In [1]: import numpy as np

In [2]: from numpy import linalg as LA

In [3]: np.set_printoptions(precision=3, suppress=True, linewidth=100)

In [4]: def rd(a):
   ...:     return np.round(a, 3) + 0
   ...: 

In [5]: mat = np.load("data.npy")

In [6]: mat
Out[6]: 
array([[-9.69 ,  1.035, -2.245],
       [-5.522,  4.608, -6.947],
       [ 1.391, -8.834, -4.475],
       [-6.956, -3.629, -6.2  ],
       [ 7.895, -5.333,  3.036],
       [ 6.093,  6.376, -4.714],
       [ 3.509,  9.266,  1.349],
       [-2.264, -4.251,  8.764],
       [ 7.03 ,  0.404,  7.101],
       [ 6.565, -1.278,  7.435],
       [ 8.616, -2.025, -4.655],
       [ 8.322,  0.847, -5.479],
       [-2.393,  2.218, -9.453],
       [ 2.057, -4.374,  8.754],
       [ 7.055,  7.048,  0.743],
       [-7.466, -1.163,  6.551],
       [ 0.775, -5.105,  8.564],
       [ 9.417,  2.105,  2.627],
       [ 6.045, -5.331,  5.919],
       [-1.518,  9.869,  0.55 ],
       [ 3.613, -2.502, -8.982],
       [-0.684,  6.106,  7.89 ],
       [ 5.79 , -5.443, -6.07 ],
       [ 4.164, -0.108, -9.091],
       [-5.048, -3.723,  7.788],
       [-4.804,  6.433,  5.962],
       [-2.544,  2.882,  9.232],
       [-3.504, -7.81 ,  5.169],
       [-6.603,  0.325,  7.503],
       [ 8.774,  3.652,  3.112],
       [-2.416, -9.032,  3.547],
       [-4.579, -7.631,  4.561]])

In [7]: M2 = np.c_[mat[:, :2] @ np.array([[-1, 0], [5, -4]]), np.array([-1, -2, 3, 3, 2, -1, 1, -1, 0, -2, 1, 1, -1, 1, 1, 3, -2, -2, 0, -2, 2, 3, 1, 1, -2, 0, -2, 2, 1, -1, 2, 1])]

In [8]: rd(M2)
Out[8]: 
array([[ 14.865,  -4.14 ,  -1.   ],
       [ 28.562, -18.432,  -2.   ],
       [-45.561,  35.336,   3.   ],
       [-11.189,  14.516,   3.   ],
       [-34.56 ,  21.332,   2.   ],
       [ 25.787, -25.504,  -1.   ],
       [ 42.821, -37.064,   1.   ],
       [-18.991,  17.004,  -1.   ],
       [ -5.01 ,  -1.616,   0.   ],
       [-12.955,   5.112,  -2.   ],
       [-18.741,   8.1  ,   1.   ],
       [ -4.087,  -3.388,   1.   ],
       [ 13.483,  -8.872,  -1.   ],
       [-23.927,  17.496,   1.   ],
       [ 28.185, -28.192,   1.   ],
       [  1.651,   4.652,   3.   ],
       [-26.3  ,  20.42 ,  -2.   ],
       [  1.108,  -8.42 ,  -2.   ],
       [-32.7  ,  21.324,   0.   ],
       [ 50.863, -39.476,  -2.   ],
       [-16.123,  10.008,   2.   ],
       [ 31.214, -24.424,   3.   ],
       [-33.005,  21.772,   1.   ],
       [ -4.704,   0.432,   1.   ],
       [-13.567,  14.892,  -2.   ],
       [ 36.969, -25.732,   0.   ],
       [ 16.954, -11.528,  -2.   ],
       [-35.546,  31.24 ,   2.   ],
       [  8.228,  -1.3  ,   1.   ],
       [  9.486, -14.608,  -1.   ],
       [-42.744,  36.128,   2.   ],
       [-33.576,  30.524,   1.   ]])

In [9]: rd(LA.norm(M2 - mat @ LA.lstsq(mat, M2)[0], axis=0))
Out[9]: array([0.   , 0.   , 8.936])

In [10]: LA.matrix_rank(np.c_[mat, M2])
Out[10]: np.int64(4)

In [11]: Ac = mat - mat.mean(axis=0)

In [12]: left, sig, Vt = LA.svd(Ac, full_matrices=False)

In [13]: LA.matrix_rank(Ac)
Out[13]: np.int64(3)

In [14]: rd(sig ** 2 / (sig ** 2).sum())
Out[14]: array([0.432, 0.299, 0.269])

In [15]: rd(sig)
Out[15]: array([36.534, 30.407, 28.851])

In [16]: np.abs(left[:, 0]).argmax()
Out[16]: np.int64(23)

In [17]: rd(np.abs(Vt[-1]))
Out[17]: array([0.259, 0.954, 0.148])

In [18]: proj = mat @ LA.solve(mat.T @ mat, mat.T)

In [19]: np.allclose(proj @ proj, proj)
Out[19]: True

In [20]: rd(LA.eigvalsh(proj))
Out[20]: 
array([0., 0., 0., 0., 0., 0., 0., 0., 0., 0., 0., 0., 0., 0., 0., 0., 0., 0., 0., 0., 0., 0., 0.,
       0., 0., 0., 0., 0., 0., 1., 1., 1.])

In [21]: LA.matrix_rank(np.eye(32) - proj)
Out[21]: np.int64(29)

In [22]: idx = mat[:, 1] > np.median(mat[:, 1])

In [23]: r0 = mat[idx].mean(axis=0) - mat[~idx].mean(axis=0)

In [24]: ((mat - mat.mean(axis=0)) @ r0 > 0).astype(int)
Out[24]: 
array([1, 1, 0, 0, 0, 1, 1, 0, 1, 0, 1, 1, 1, 0, 1, 0, 0, 1, 0, 1, 1, 1, 0, 1, 0, 1, 1, 0, 0, 1, 0,
       0])

In [25]: rd((((mat - mat.mean(axis=0)) @ r0 > 0) == idx).mean())
Out[25]: np.float64(0.906)

In [26]: A = np.array([[0, 4, 2], [0, -6, -6], [0, 5, 4], [0, -3, 0]])

In [27]: A
Out[27]: 
array([[ 0,  4,  2],
       [ 0, -6, -6],
       [ 0,  5,  4],
       [ 0, -3,  0]])

In [28]: LA.lstsq(A[:-1].T, A[-1])[2]
Out[28]: np.int32(2)

In [29]: rd(A @ LA.pinv(A) @ A)
Out[29]: 
array([[ 0.,  4.,  2.],
       [ 0., -6., -6.],
       [ 0.,  5.,  4.],
       [ 0., -3.,  0.]])

In [30]: np.abs(np.diag(LA.qr(A)[1])) > 1e-9
Out[30]: array([False,  True,  True])

In [31]: np.unique(A.round(6), axis=0).shape
Out[31]: (4, 3)

In [32]: rd(np.trace(LA.pinv(A) @ A))
Out[32]: np.float64(2.0)
